$ python3 -q
>>> import numpy as np
>>> np.set_printoptions(precision=2, suppress=True, linewidth=200)
>>> rd = lambda a: np.round(a, 2) + 0
>>> W0 = np.array([[0, 1, -1, 0, 1, 3, 3, 0, 0, 2, -3],
...     [-1, 1, 1, 3, -2, 2, -3, -3, 0, -1, -2],
...     [3, 0, 2, 1, -3, 0, -3, 3, 3, 0, 3],
...     [3, -2, 0, -3, 1, 3, 1, 3, 0, -1, -1],
...     [-1, -3, -2, -2, 3, -3, 2, 2, -3, 1, 0],
...     [-2, 1, 2, -3, 3, -2, 1, -1, 1, 3, 1],
...     [1, 0, -3, 2, 3, 2, -2, 3, -1, 2, 2],
...     [1, -2, -1, -1, 1, -3, 1, 0, 0, 2, -3],
...     [2, 3, -3, 2, -2, 1, -3, -3, -2, 0, 1],
...     [2, 3, -2, 2, 3, 2, 0, -3, -1, -1, 1]])
>>> print(W0)
[[ 0  1 -1  0  1  3  3  0  0  2 -3]
 [-1  1  1  3 -2  2 -3 -3  0 -1 -2]
 [ 3  0  2  1 -3  0 -3  3  3  0  3]
 [ 3 -2  0 -3  1  3  1  3  0 -1 -1]
 [-1 -3 -2 -2  3 -3  2  2 -3  1  0]
 [-2  1  2 -3  3 -2  1 -1  1  3  1]
 [ 1  0 -3  2  3  2 -2  3 -1  2  2]
 [ 1 -2 -1 -1  1 -3  1  0  0  2 -3]
 [ 2  3 -3  2 -2  1 -3 -3 -2  0  1]
 [ 2  3 -2  2  3  2  0 -3 -1 -1  1]]
>>> th = np.radians(180)
>>> r_ = np.eye(11)
>>> r_[4, 4] = r_[2, 2] = np.cos(th)
>>> r_[4, 2], r_[2, 4] = -np.sin(th), np.sin(th)
>>> print(rd(r_))
[[ 1.  0.  0.  0.  0.  0.  0.  0.  0.  0.  0.]
 [ 0.  1.  0.  0.  0.  0.  0.  0.  0.  0.  0.]
 [ 0.  0. -1.  0.  0.  0.  0.  0.  0.  0.  0.]
 [ 0.  0.  0.  1.  0.  0.  0.  0.  0.  0.  0.]
 [ 0.  0.  0.  0. -1.  0.  0.  0.  0.  0.  0.]
 [ 0.  0.  0.  0.  0.  1.  0.  0.  0.  0.  0.]
 [ 0.  0.  0.  0.  0.  0.  1.  0.  0.  0.  0.]
 [ 0.  0.  0.  0.  0.  0.  0.  1.  0.  0.  0.]
 [ 0.  0.  0.  0.  0.  0.  0.  0.  1.  0.  0.]
 [ 0.  0.  0.  0.  0.  0.  0.  0.  0.  1.  0.]
 [ 0.  0.  0.  0.  0.  0.  0.  0.  0.  0.  1.]]
>>> other = W0 @ r_.T
>>> print(np.allclose(W0 @ W0.T, other @ other.T))
True
>>> print(np.allclose(np.linalg.norm(W0, axis=1), np.linalg.norm(other, axis=1)))
True
>>> print(np.abs(other - W0).max(axis=0))
[0. 0. 6. 0. 6. 0. 0. 0. 0. 0. 0.]
>>> left, sigma, VT = np.linalg.svd(W0, full_matrices=False)
>>> print(rd(np.abs(VT[0])))
[0.17 0.38 0.03 0.47 0.37 0.33 0.45 0.31 0.05 0.21 0.14]
>>> print(rd(left.T @ left))
[[1. 0. 0. 0. 0. 0. 0. 0. 0. 0.]
 [0. 1. 0. 0. 0. 0. 0. 0. 0. 0.]
 [0. 0. 1. 0. 0. 0. 0. 0. 0. 0.]
 [0. 0. 0. 1. 0. 0. 0. 0. 0. 0.]
 [0. 0. 0. 0. 1. 0. 0. 0. 0. 0.]
 [0. 0. 0. 0. 0. 1. 0. 0. 0. 0.]
 [0. 0. 0. 0. 0. 0. 1. 0. 0. 0.]
 [0. 0. 0. 0. 0. 0. 0. 1. 0. 0.]
 [0. 0. 0. 0. 0. 0. 0. 0. 1. 0.]
 [0. 0. 0. 0. 0. 0. 0. 0. 0. 1.]]
>>> print(rd(VT @ VT.T))
[[1. 0. 0. 0. 0. 0. 0. 0. 0. 0.]
 [0. 1. 0. 0. 0. 0. 0. 0. 0. 0.]
 [0. 0. 1. 0. 0. 0. 0. 0. 0. 0.]
 [0. 0. 0. 1. 0. 0. 0. 0. 0. 0.]
 [0. 0. 0. 0. 1. 0. 0. 0. 0. 0.]
 [0. 0. 0. 0. 0. 1. 0. 0. 0. 0.]
 [0. 0. 0. 0. 0. 0. 1. 0. 0. 0.]
 [0. 0. 0. 0. 0. 0. 0. 1. 0. 0.]
 [0. 0. 0. 0. 0. 0. 0. 0. 1. 0.]
 [0. 0. 0. 0. 0. 0. 0. 0. 0. 1.]]
>>> print(rd(sigma / sigma[0]))
[1.   0.76 0.7  0.57 0.48 0.36 0.34 0.23 0.22 0.05]
>>> E = np.loadtxt("m.csv", delimiter=",")
>>> print(E)
[[3. 1. 6. 3. 0. 0. 1. 3.]
 [1. 2. 2. 3. 2. 3. 3. 2.]
 [2. 3. 4. 0. 0. 0. 2. 0.]
 [0. 1. 0. 1. 1. 3. 0. 2.]
 [1. 3. 2. 0. 2. 1. 3. 2.]
 [0. 2. 0. 3. 0. 0. 1. 2.]
 [0. 1. 0. 1. 2. 2. 0. 1.]
 [0. 2. 0. 2. 0. 3. 3. 3.]
 [0. 2. 0. 3. 0. 1. 2. 1.]
 [2. 3. 4. 1. 2. 1. 3. 0.]
 [1. 3. 2. 3. 2. 0. 1. 3.]
 [0. 1. 0. 2. 1. 0. 3. 2.]
 [3. 0. 6. 0. 3. 1. 0. 2.]
 [3. 2. 6. 2. 3. 3. 2. 2.]
 [3. 3. 6. 1. 3. 1. 3. 0.]]
>>> # rank 7
>>> left, sigma, VT = np.linalg.svd(E)
>>> print(rd(sigma))
[20.48  9.27  5.44  5.17  3.16  2.71  2.45  0.  ]
>>> other = left[:, :7] @ np.diag(sigma[:7]) @ VT[:7]
>>> print(rd(other))
[[3. 1. 6. 3. 0. 0. 1. 3.]
 [1. 2. 2. 3. 2. 3. 3. 2.]
 [2. 3. 4. 0. 0. 0. 2. 0.]
 [0. 1. 0. 1. 1. 3. 0. 2.]
 [1. 3. 2. 0. 2. 1. 3. 2.]
 [0. 2. 0. 3. 0. 0. 1. 2.]
 [0. 1. 0. 1. 2. 2. 0. 1.]
 [0. 2. 0. 2. 0. 3. 3. 3.]
 [0. 2. 0. 3. 0. 1. 2. 1.]
 [2. 3. 4. 1. 2. 1. 3. 0.]
 [1. 3. 2. 3. 2. 0. 1. 3.]
 [0. 1. 0. 2. 1. 0. 3. 2.]
 [3. 0. 6. 0. 3. 1. 0. 2.]
 [3. 2. 6. 2. 3. 3. 2. 2.]
 [3. 3. 6. 1. 3. 1. 3. 0.]]
>>> print(rd(np.abs(E - other).max()))
0.0
>>> print(rd(np.linalg.norm(E - other) / np.linalg.norm(E)))
0.0
>>> print(rd(np.linalg.norm(E - other, 2)), rd(sigma[7]))
0.0 0.0
